>>> import numpy as np
>>> np.set_printoptions(precision=3, suppress=True, linewidth=200)
>>> tidy = lambda a: np.round(a, 3) + 0
>>> F = np.loadtxt("x.csv", delimiter=",")
>>> F
array([[ 3.,  3.,  4.,  4.,  1.,  5.,  3.,  0.,  5.,  0.,  4.,  1.,  1.,  3.],
       [ 1.,  2.,  0.,  1.,  2.,  4.,  4.,  0.,  0.,  0.,  1.,  0.,  3.,  1.],
       [ 5.,  2.,  4.,  2.,  3.,  0.,  2.,  1.,  4.,  4.,  5.,  0.,  0.,  4.],
       [ 1.,  1.,  4.,  2.,  4.,  0.,  4.,  3.,  0.,  2.,  3.,  4.,  1.,  5.],
       [ 0.,  5.,  3.,  4.,  0.,  4.,  0.,  3.,  3.,  2.,  2.,  0.,  4.,  1.],
       [ 3.,  2.,  4.,  4.,  3.,  5.,  4.,  3.,  4.,  2.,  0.,  3.,  0.,  0.],
       [ 2.,  3.,  3.,  1.,  1.,  5.,  3.,  4.,  4.,  2.,  0.,  5.,  5.,  3.],
       [ 5.,  4.,  5.,  4.,  5.,  2.,  0.,  1.,  3.,  2.,  5.,  0.,  1.,  5.],
       [ 1., -1.,  4.,  2., -3., -3., -5.,  0.,  5.,  0.,  2.,  1., -5.,  1.]])
>>> tidy(F @ np.linalg.pinv(F) @ F)
array([[ 3.,  3.,  4.,  4.,  1.,  5.,  3.,  0.,  5.,  0.,  4.,  1.,  1.,  3.],
       [ 1.,  2.,  0.,  1.,  2.,  4.,  4.,  0.,  0.,  0.,  1.,  0.,  3.,  1.],
       [ 5.,  2.,  4.,  2.,  3.,  0.,  2.,  1.,  4.,  4.,  5.,  0.,  0.,  4.],
       [ 1.,  1.,  4.,  2.,  4.,  0.,  4.,  3.,  0.,  2.,  3.,  4.,  1.,  5.],
       [ 0.,  5.,  3.,  4.,  0.,  4.,  0.,  3.,  3.,  2.,  2.,  0.,  4.,  1.],
       [ 3.,  2.,  4.,  4.,  3.,  5.,  4.,  3.,  4.,  2.,  0.,  3.,  0.,  0.],
       [ 2.,  3.,  3.,  1.,  1.,  5.,  3.,  4.,  4.,  2.,  0.,  5.,  5.,  3.],
       [ 5.,  4.,  5.,  4.,  5.,  2.,  0.,  1.,  3.,  2.,  5.,  0.,  1.,  5.],
       [ 1., -1.,  4.,  2., -3., -3., -5.,  0.,  5.,  0.,  2.,  1., -5.,  1.]])
>>> tidy(np.trace(np.linalg.pinv(F) @ F))
np.float64(8.0)
>>> np.unique(F.round(6), axis=0).shape
(9, 14)
>>> x = np.array([1, 2, 2, 0, 2, 1, 0, 1, 1, 3, 1, 3, 0, 2])
>>> a = np.maximum(F @ x, 0)
>>> np.flatnonzero(a > 1e-9)
array([0, 1, 2, 3, 4, 5, 6, 7, 8])
>>> np.maximum(F @ (3 * x), 0)
array([126.,  48., 159., 159., 108., 144., 168., 180.,  30.])
>>> a
array([42., 16., 53., 53., 36., 48., 56., 60., 10.])
>>> F * (a > 1e-9)[:, None]
array([[ 3.,  3.,  4.,  4.,  1.,  5.,  3.,  0.,  5.,  0.,  4.,  1.,  1.,  3.],
       [ 1.,  2.,  0.,  1.,  2.,  4.,  4.,  0.,  0.,  0.,  1.,  0.,  3.,  1.],
       [ 5.,  2.,  4.,  2.,  3.,  0.,  2.,  1.,  4.,  4.,  5.,  0.,  0.,  4.],
       [ 1.,  1.,  4.,  2.,  4.,  0.,  4.,  3.,  0.,  2.,  3.,  4.,  1.,  5.],
       [ 0.,  5.,  3.,  4.,  0.,  4.,  0.,  3.,  3.,  2.,  2.,  0.,  4.,  1.],
       [ 3.,  2.,  4.,  4.,  3.,  5.,  4.,  3.,  4.,  2.,  0.,  3.,  0.,  0.],
       [ 2.,  3.,  3.,  1.,  1.,  5.,  3.,  4.,  4.,  2.,  0.,  5.,  5.,  3.],
       [ 5.,  4.,  5.,  4.,  5.,  2.,  0.,  1.,  3.,  2.,  5.,  0.,  1.,  5.],
       [ 1., -1.,  4.,  2., -3., -3., -5.,  0.,  5.,  0.,  2.,  1., -5.,  1.]])
>>> A = np.loadtxt("arr.csv", delimiter=",")
>>> tidy(A)
array([[ 2.971,  0.61 ,  0.22 ,  2.134, -0.817, -0.546],
       [ 0.61 ,  6.288, -2.06 ,  1.756,  1.558,  0.142],
       [ 0.22 , -2.06 ,  3.273,  0.374, -1.214, -0.379],
       [ 2.134,  1.756,  0.374,  5.665, -2.768, -1.308],
       [-0.817,  1.558, -1.214, -2.768,  2.458,  0.539],
       [-0.546,  0.142, -0.379, -1.308,  0.539,  2.344]])
>>> tidy(np.linalg.norm(A, 2) / np.linalg.norm(A))
np.float64(0.718)
>>> [round(float(x), 3) for x in np.linalg.svd(A, compute_uv=False)[:3]]
[9.0, 8.0, 2.0]
>>> np.linalg.matrix_rank(A, rtol=0.1)
np.int64(5)
>>> np.argsort(-np.linalg.norm(A, axis=0).round(6), kind="stable")[:3]
array([1, 3, 4])
>>> vals, vecs = np.linalg.eigh(A)
>>> x = np.array([-2, 2, 0, 0, 0, -1])
>>> tidy(np.abs(A).sum(axis=1).max()), np.abs(vals).max()
(np.float64(14.006), np.float64(9.0))
>>> tidy(x @ A @ x / (x @ x)), tidy(vals[0]), vals[-1]
(np.float64(3.528), np.float64(0.0), np.float64(9.0))
>>> (np.sign(vecs[:, -1].round(6)) == np.sign(vecs[0, -1].round(6))).astype(int)
array([1, 1, 0, 1, 0, 0])
>>> tidy(np.linalg.eigvalsh(A[1:, 1:]))
array([0.017, 2.   , 2.   , 7.793, 8.219])
>>> rk = np.linalg.matrix_rank(A)
>>> rk
np.int64(5)
>>> N = np.linalg.svd(A)[2][rk:].T
>>> [int(np.linalg.matrix_rank(A[:i])) for i in range(1, len(A) + 1)]
[1, 2, 3, 4, 5, 5]
>>> tidy(N[:, 0] / N[np.abs(N[:, 0]).round(6).argmax(), 0])
array([-0.112, -0.416,  0.057,  0.694,  1.   ,  0.166])
>>> np.allclose(A @ N, 0)
True
>>> tidy(A @ N)
array([[0.],
       [0.],
       [0.],
       [0.],
       [0.],
       [0.]])
